% ipython --no-banner

In [1]: import numpy as np

In [2]: np.set_printoptions(suppress=True, linewidth=160)

In [3]: arr = np.array([[1.0, 0.0, 0.0], [0.5, 0.5, 0.0], [0.5, 0.0, 0.5]])

In [4]: # rows sum to 1

In [5]: rng = np.random.default_rng(4705)

In [6]: labels = rng.permutation(3)

In [7]: B = arr[:, labels] * rng.choice([-1, 1], 3)

In [8]: B
Out[8]: 
array([[1. , 0. , 0. ],
       [0.5, 0.5, 0. ],
       [0.5, 0. , 0.5]])

In [9]: U, _, vt = np.linalg.svd(arr.T @ B)

In [10]: labels
Out[10]: array([0, 1, 2])

In [11]: np.round(U @ vt, 2) + 0
Out[11]: 
array([[1., 0., 0.],
       [0., 1., 0.],
       [0., 0., 1.]])

In [12]: np.round(np.linalg.lstsq(arr, B)[0], 2) + 0
Out[12]: 
array([[1., 0., 0.],
       [0., 1., 0.],
       [0., 0., 1.]])

In [13]: evals, evecs = np.linalg.eig(arr)

In [14]: np.round(np.sort(np.linalg.eigvals(arr @ arr)), 2)
Out[14]: array([0.25, 0.25, 1.  ])

In [15]: arr @ evecs[:, 0] - evals[0] * evecs[:, 0]
Out[15]: array([0., 0., 0.])

In [16]: np.round(np.sort(np.linalg.eigvals(arr.T)), 2)
Out[16]: array([0.5, 0.5, 1. ])

In [17]: np.prod(evals)
Out[17]: np.float64(0.25)

In [18]: evals
Out[18]: array([0.5, 0.5, 1. ])

In [19]: W = np.array([[2, 0, 1, 1, 1], [1, 2, 3, 2, 0], [0, 0, 3, 1, 2]])

In [20]: b = np.array([2, -3, -1, 3, -3])

In [21]: H = np.maximum(arr @ W + b, 0)

In [22]: np.round((H > 0).mean(axis=0), 2)
Out[22]: array([1.  , 0.  , 0.67, 1.  , 0.  ])

In [23]: (H > 0).astype(int)
Out[23]: 
array([[1, 0, 0, 1, 0],
       [1, 0, 1, 1, 0],
       [1, 0, 1, 1, 0]])

In [24]: basis = np.array([[2, 5, 4], [2, -5, 2], [-3, 7, -9], [-5, 4, -5], [-8, 4, 7]])

In [25]: W @ basis
Out[25]: 
array([[-12,  25,   1],
       [-13,  24, -29],
       [-30,  33, -18]])

In [26]: H @ basis
Out[26]: 
array([[-12. ,  36. ,  -4. ],
       [-18.5,  42.5, -17.5],
       [-17. ,  38. , -17. ]])

In [27]: B = np.array([[-1.0, 1.1], [2.8, 0.3], [0.7, 1.2]])

In [28]: basis = np.array([[1.3, 1.3, 1.0], [-1.0, 0.7, 1.2]])

In [29]: F = B @ basis

In [30]: F.round(2)
Out[30]: 
array([[-2.4 , -0.53,  0.32],
       [ 3.34,  3.85,  3.16],
       [-0.29,  1.75,  2.14]])

In [31]: # rank 2

In [32]: P = np.triu(np.array([[2, 3, -3], [3, -1, 0], [3, 1, 0]]), 1) + np.eye(3)

In [33]: B = P @ arr @ np.linalg.inv(P)

In [34]: B
Out[34]: 
array([[ 1. , -1.5,  1.5],
       [ 0.5, -1. ,  1.5],
       [ 0.5, -1.5,  2. ]])

In [35]: round(np.linalg.det(B), 2)
Out[35]: np.float64(0.25)

In [36]: np.linalg.matrix_rank(B)
Out[36]: np.int64(3)

In [37]: np.round(np.poly(B), 2)
Out[37]: array([ 1.  , -2.  ,  1.25, -0.25])

In [38]: Q = B.astype(float).copy()

In [39]: for j in range(3):
    ...:     Q[:, j] -= Q[:, :j] @ (Q[:, :j].T @ Q[:, j])
    ...:     Q[:, j] /= np.linalg.norm(Q[:, j])
    ...: 

In [40]: Q.round(2)
Out[40]: 
array([[ 0.82,  0.49, -0.3 ],
       [ 0.41, -0.12,  0.9 ],
       [ 0.41, -0.86, -0.3 ]])

In [41]: np.round(Q.T @ Q, 2) + 0
Out[41]: 
array([[1., 0., 0.],
       [0., 1., 0.],
       [0., 0., 1.]])

In [42]: np.round(np.linalg.norm(F, 2) / np.linalg.norm(F), 2)
Out[42]: np.float64(0.92)

In [43]: f, v = F[0], F[2]

In [44]: round(float(f @ f), 2)
Out[44]: 6.14

In [45]: round(f @ v, 2)
Out[45]: np.float64(0.45)

In [46]: p = (f @ v) / (f @ f) * f

In [47]: np.linalg.matrix_rank(np.outer(f, v))
Out[47]: np.int64(1)

In [48]: p.round(2)
Out[48]: array([-0.18, -0.04,  0.02])

In [49]: W0 = np.array([[0.7, -0.3, -8.0, 1.3],
    ...:     [1.2, 0.1, 4.0, -0.4],
    ...:     [0.6, -1.3, -4.0, 0.9]])

In [50]: # column 2 is much longer than the rest

In [51]: t3 = np.stack([W0, 3 * W0, W0[::-1]])

In [52]: np.round(np.einsum("bij,cij->bc", t3, t3), 2)
Out[52]: 
array([[102.74, 308.22,  85.57],
       [308.22, 924.66, 256.71],
       [ 85.57, 256.71, 102.74]])

In [53]: B = np.array([[0, 2], [3, 1], [0, 0], [2, -3]])

In [54]: np.einsum("ij->j", W0)
Out[54]: array([ 2.5, -1.5, -8. ,  1.8])

In [55]: np.round(np.einsum("ik,kj->ji", W0, B), 2)
Out[55]: 
array([[ 1.7, -0.5, -2.1],
       [-2.8,  3.7, -2.8]])

In [56]: np.vstack([W0, B.T]).shape
Out[56]: (5, 4)

In [57]: def softmax(z):
    ...:     e = np.exp(z - z.max(axis=-1, keepdims=True))
    ...:     return e / e.sum(axis=-1, keepdims=True)
    ...: 

In [58]: np.round(softmax(W0[0]), 2) + 0
Out[58]: array([0.31, 0.12, 0.  , 0.57])

In [59]: np.round(softmax(W0[0] + 4), 2) + 0
Out[59]: array([0.31, 0.12, 0.  , 0.57])

In [60]: att = W0 @ W0.T / np.sqrt(4)

In [61]: np.round(softmax(att + np.triu(np.full(att.shape, -np.inf), 1)), 2) + 0
Out[61]: 
array([[1., 0., 0.],
       [0., 1., 0.],
       [1., 0., 0.]])

In [62]: np.round(softmax(att), 2) + 0
Out[62]: 
array([[1., 0., 0.],
       [0., 1., 0.],
       [1., 0., 0.]])

In [63]: W = np.array([[5, 2, 2, -4], [-2, -3, 3, 1], [-5, 5, -2, -3], [0, -2, 0, 1]])

In [64]: b = np.array([2, 0, -1, 0])

In [65]: H = np.maximum(W0 @ W + b, 0)

In [66]: np.linalg.matrix_rank(H)
Out[66]: np.int64(3)

In [67]: H.round(2)
Out[67]: 
array([[46.1,  0. , 15.5, 22.2],
       [ 0. , 22.9,  0. ,  0. ],
       [27.6,  0. ,  4.3,  9.2]])

In [68]: basis = np.array([[1, 1, 4], [5, 2, 5], [0, 2, 5], [2, 0, 4]])

In [69]: (H @ basis).round(6).argmax(axis=1)
Out[69]: array([2, 0, 2])

In [70]: np.round(H @ basis, 2)
Out[70]: 
array([[ 90.5,  77.1, 350.7],
       [114.5,  45.8, 114.5],
       [ 46. ,  36.2, 168.7]])

In [71]: W @ basis
Out[71]: 
array([[  7,  13,  24],
       [-15,  -2,  -4],
       [ 14,   1, -17],
       [ -8,  -4,  -6]])

In [72]: P = np.triu(np.array([[2, 1, 1], [3, 1, 0], [1, 3, 2]]), 1) + np.eye(3)

In [73]: B = P @ F @ np.linalg.inv(P)

In [74]: np.linalg.matrix_rank(B)
Out[74]: np.int64(2)

In [75]: B.round(2)
Out[75]: 
array([[ 0.65,  4.42,  4.97],
       [ 3.34,  0.51, -0.18],
       [-0.29,  2.04,  2.43]])

In [76]: np.round(np.trace(B), 2), round(float(np.trace(F)), 2)
Out[76]: (np.float64(3.59), 3.59)

In [77]: np.round(np.poly(B), 2) + 0
Out[77]: array([ 1.  , -3.59, -9.8 ,  0.  ])

In [78]: round(float(np.linalg.det(B)), 2)
Out[78]: -0.0

In [79]: m1 = np.load("layer10.npy")

In [80]: m1
Out[80]: 
array([[ 1.74,  0.53,  2.8 ],
       [-0.89, -0.27, -1.41],
       [ 0.67,  0.21,  1.07],
       [-3.56, -1.15, -5.9 ],
       [ 0.5 ,  0.13,  0.97],
       [ 3.37,  1.1 ,  5.48],
       [ 3.22,  0.98,  5.27],
       [-0.79, -0.27, -1.26],
       [ 0.82,  0.24,  1.47],
       [ 1.89,  0.66,  3.15],
       [-3.07, -1.05, -5.03],
       [ 3.75,  1.33,  6.2 ],
       [-3.52, -1.09, -6.02],
       [-4.83, -1.59, -8.08]])

In [81]: np.round(softmax(m1).sum(axis=1), 2)
Out[81]: array([1., 1., 1., 1., 1., 1., 1., 1., 1., 1., 1., 1., 1., 1.])

In [82]: np.round(softmax(m1[3]), 2)
Out[82]: array([0.08, 0.91, 0.01])

In [83]: np.round(softmax(m1[3] + -2), 2)
Out[83]: array([0.08, 0.91, 0.01])

In [84]: att = m1 @ m1.T / np.sqrt(3)

In [85]: np.round(softmax(att)[3] @ m1, 2)
Out[85]: array([-4.83, -1.59, -8.08])

In [86]: B = np.c_[m1[:, :1] @ np.array([[7]]), np.array([0, -1, -2, 3, 0, 2, -3, 2, -2, -1, -2, -1, 1, 2])]

In [87]: B.round(2)
Out[87]: 
array([[ 12.18,   0.  ],
       [ -6.23,  -1.  ],
       [  4.69,  -2.  ],
       [-24.92,   3.  ],
       [  3.5 ,   0.  ],
       [ 23.59,   2.  ],
       [ 22.54,  -3.  ],
       [ -5.53,   2.  ],
       [  5.74,  -2.  ],
       [ 13.23,  -1.  ],
       [-21.49,  -2.  ],
       [ 26.25,  -1.  ],
       [-24.64,   1.  ],
       [-33.81,   2.  ]])

In [88]: np.linalg.matrix_rank(B)
Out[88]: np.int64(2)

In [89]: np.round(np.linalg.norm(np.linalg.qr(m1)[0].T @ B, axis=0) ** 2 / ((B ** 2).sum(axis=0) + 1e-12), 2)
Out[89]: array([1.  , 0.29])

In [90]: np.round(np.linalg.norm(B - m1 @ np.linalg.lstsq(m1, B)[0], axis=0), 2) + 0
Out[90]: array([0.  , 5.73])

In [91]: B = np.array([[-5, 0, 2, 8], [9, 4, 3, 9], [-7, -1, 8, -7], [-2, -5, -6, -2]])

In [92]: mat = np.triu(B)

In [93]: mat
Out[93]: 
array([[-5,  0,  2,  8],
       [ 0,  4,  3,  9],
       [ 0,  0,  8, -7],
       [ 0,  0,  0, -2]])

In [94]: # triangular: eigenvalues sit on the diagonal

In [95]: cov = mat.T @ mat

In [96]: cov
Out[96]: 
array([[ 25,   0, -10, -40],
       [  0,  16,  12,  36],
       [-10,  12,  77, -13],
       [-40,  36, -13, 198]])

In [97]: np.round(np.linalg.eigvalsh(cov)[::-1], 2)
Out[97]: array([213.6 ,  81.  ,  21.12,   0.28])

In [98]: np.trace(cov), (mat ** 2).sum()
Out[98]: (np.int64(316), np.int64(316))

In [99]: (mat @ mat.T).shape
Out[99]: (4, 4)

In [100]: np.round(np.linalg.svd(mat, compute_uv=False) ** 2, 2)
Out[100]: array([213.6 ,  81.  ,  21.12,   0.28])

In [101]: evals, evecs = np.linalg.eig(mat)

In [102]: np.prod(evals)
Out[102]: np.float64(320.0)

In [103]: np.round(np.sort(np.linalg.eigvals(mat @ mat)), 2)
Out[103]: array([ 4., 16., 25., 64.])

In [104]: mat @ evecs[:, 0] - evals[0] * evecs[:, 0]
Out[104]: array([0., 0., 0., 0.])

In [105]: Q, evecs = np.linalg.qr(mat[:, :2])[0], np.linalg.qr(mat[:, 2:])[0]

In [106]: sig = np.linalg.svd(Q.T @ evecs, compute_uv=False)

In [107]: (sig > 0.9).sum()
Out[107]: np.int64(1)

In [108]: np.round(np.degrees(np.arccos(sig.clip(0, 1))), 2)
Out[108]: array([ 7.5 , 87.17])

In [109]: np.abs(np.diag(np.linalg.qr(F)[1])) > 1e-9
Out[109]: array([ True,  True, False])

In [110]: np.unique(F.round(6), axis=0).shape
Out[110]: (3, 3)

In [111]: feats = np.array([[-4, 0], [0, -5]])

In [112]: # splits into 2 blocks

In [113]: f = np.array([0, -1])

In [114]: B = feats + np.outer(f, np.eye(2)[1])

In [115]: round(np.linalg.det(B) / np.linalg.det(feats), 2), np.round(1 + np.linalg.solve(feats, f)[1], 2)
Out[115]: (np.float64(1.2), np.float64(1.2))

In [116]: np.all(np.linalg.eigvalsh(feats) > 0)
Out[116]: np.False_

In [117]: round(float(np.linalg.eigvalsh(feats).min()), 2)
Out[117]: -5.0

In [118]: M = np.load("w.npy")

In [119]: M
Out[119]: 
array([[-1.69,  1.69, -2.68],
       [ 0.11,  1.26,  0.51],
       [-0.99, -0.76, -1.24],
       [-1.52, -0.86, -2.95],
       [-0.87, -1.2 , -1.44],
       [-0.09, -3.06, -0.66],
       [-2.11,  1.46, -3.86],
       [-0.67,  2.01, -1.56],
       [-1.12,  1.96, -0.41],
       [ 0.37, -0.06,  0.  ],
       [ 0.83, -2.54,  0.59],
       [-0.22,  2.76,  1.04],
       [ 0.77, -1.23,  0.52],
       [-1.17,  1.5 , -1.21],
       [ 1.46, -1.82,  1.8 ],
       [-1.93,  1.69, -2.85],
       [ 0.07, -1.17, -0.05],
       [ 0.74, -0.37,  1.5 ],
       [-0.21,  2.55, -0.57],
       [-0.59,  2.33, -0.56],
       [-0.5 , -1.41, -0.21],
       [ 1.07,  0.69,  2.14],
       [-1.25, -0.75, -2.65],
       [ 1.34, -1.62,  1.59],
       [ 2.6 , -1.79,  4.28],
       [-1.57,  1.31, -2.47],
       [ 1.55, -0.11,  3.4 ]])

In [120]: x = np.array([2, -1, -1])

In [121]: rhs = M @ x

In [122]: np.round(np.linalg.lstsq(M, rhs)[0], 2)
Out[122]: array([ 2., -1., -1.])

In [123]: np.round(np.linalg.pinv(M) @ M, 2) + 0
Out[123]: 
array([[1., 0., 0.],
       [0., 1., 0.],
       [0., 0., 1.]])

In [124]: rhs = rhs + 0.02 * rng.normal(size=27)

In [125]: rhs.round(2)
Out[125]: 
array([-2.36, -1.55,  0.03,  0.74,  0.9 ,  3.54, -1.84, -1.79, -3.8 ,  0.76,  3.64, -4.23,  2.28, -2.67,  2.97, -2.71,  1.35,  0.36, -2.44, -2.96,  0.61,
       -0.68,  0.92,  2.68,  2.7 , -2.  , -0.17])

In [126]: b, *_ = np.linalg.lstsq(M, rhs)

In [127]: np.round(M.T @ (rhs - M @ b), 2) + 0
Out[127]: array([0., 0., 0.])

In [128]: [round(float(np.linalg.norm(np.linalg.solve(M.T @ M + lam * np.eye(3), M.T @ rhs))), 2) for lam in (0, 1, 10, 100)]
Out[128]: [2.44, 1.81, 1.16, 0.56]
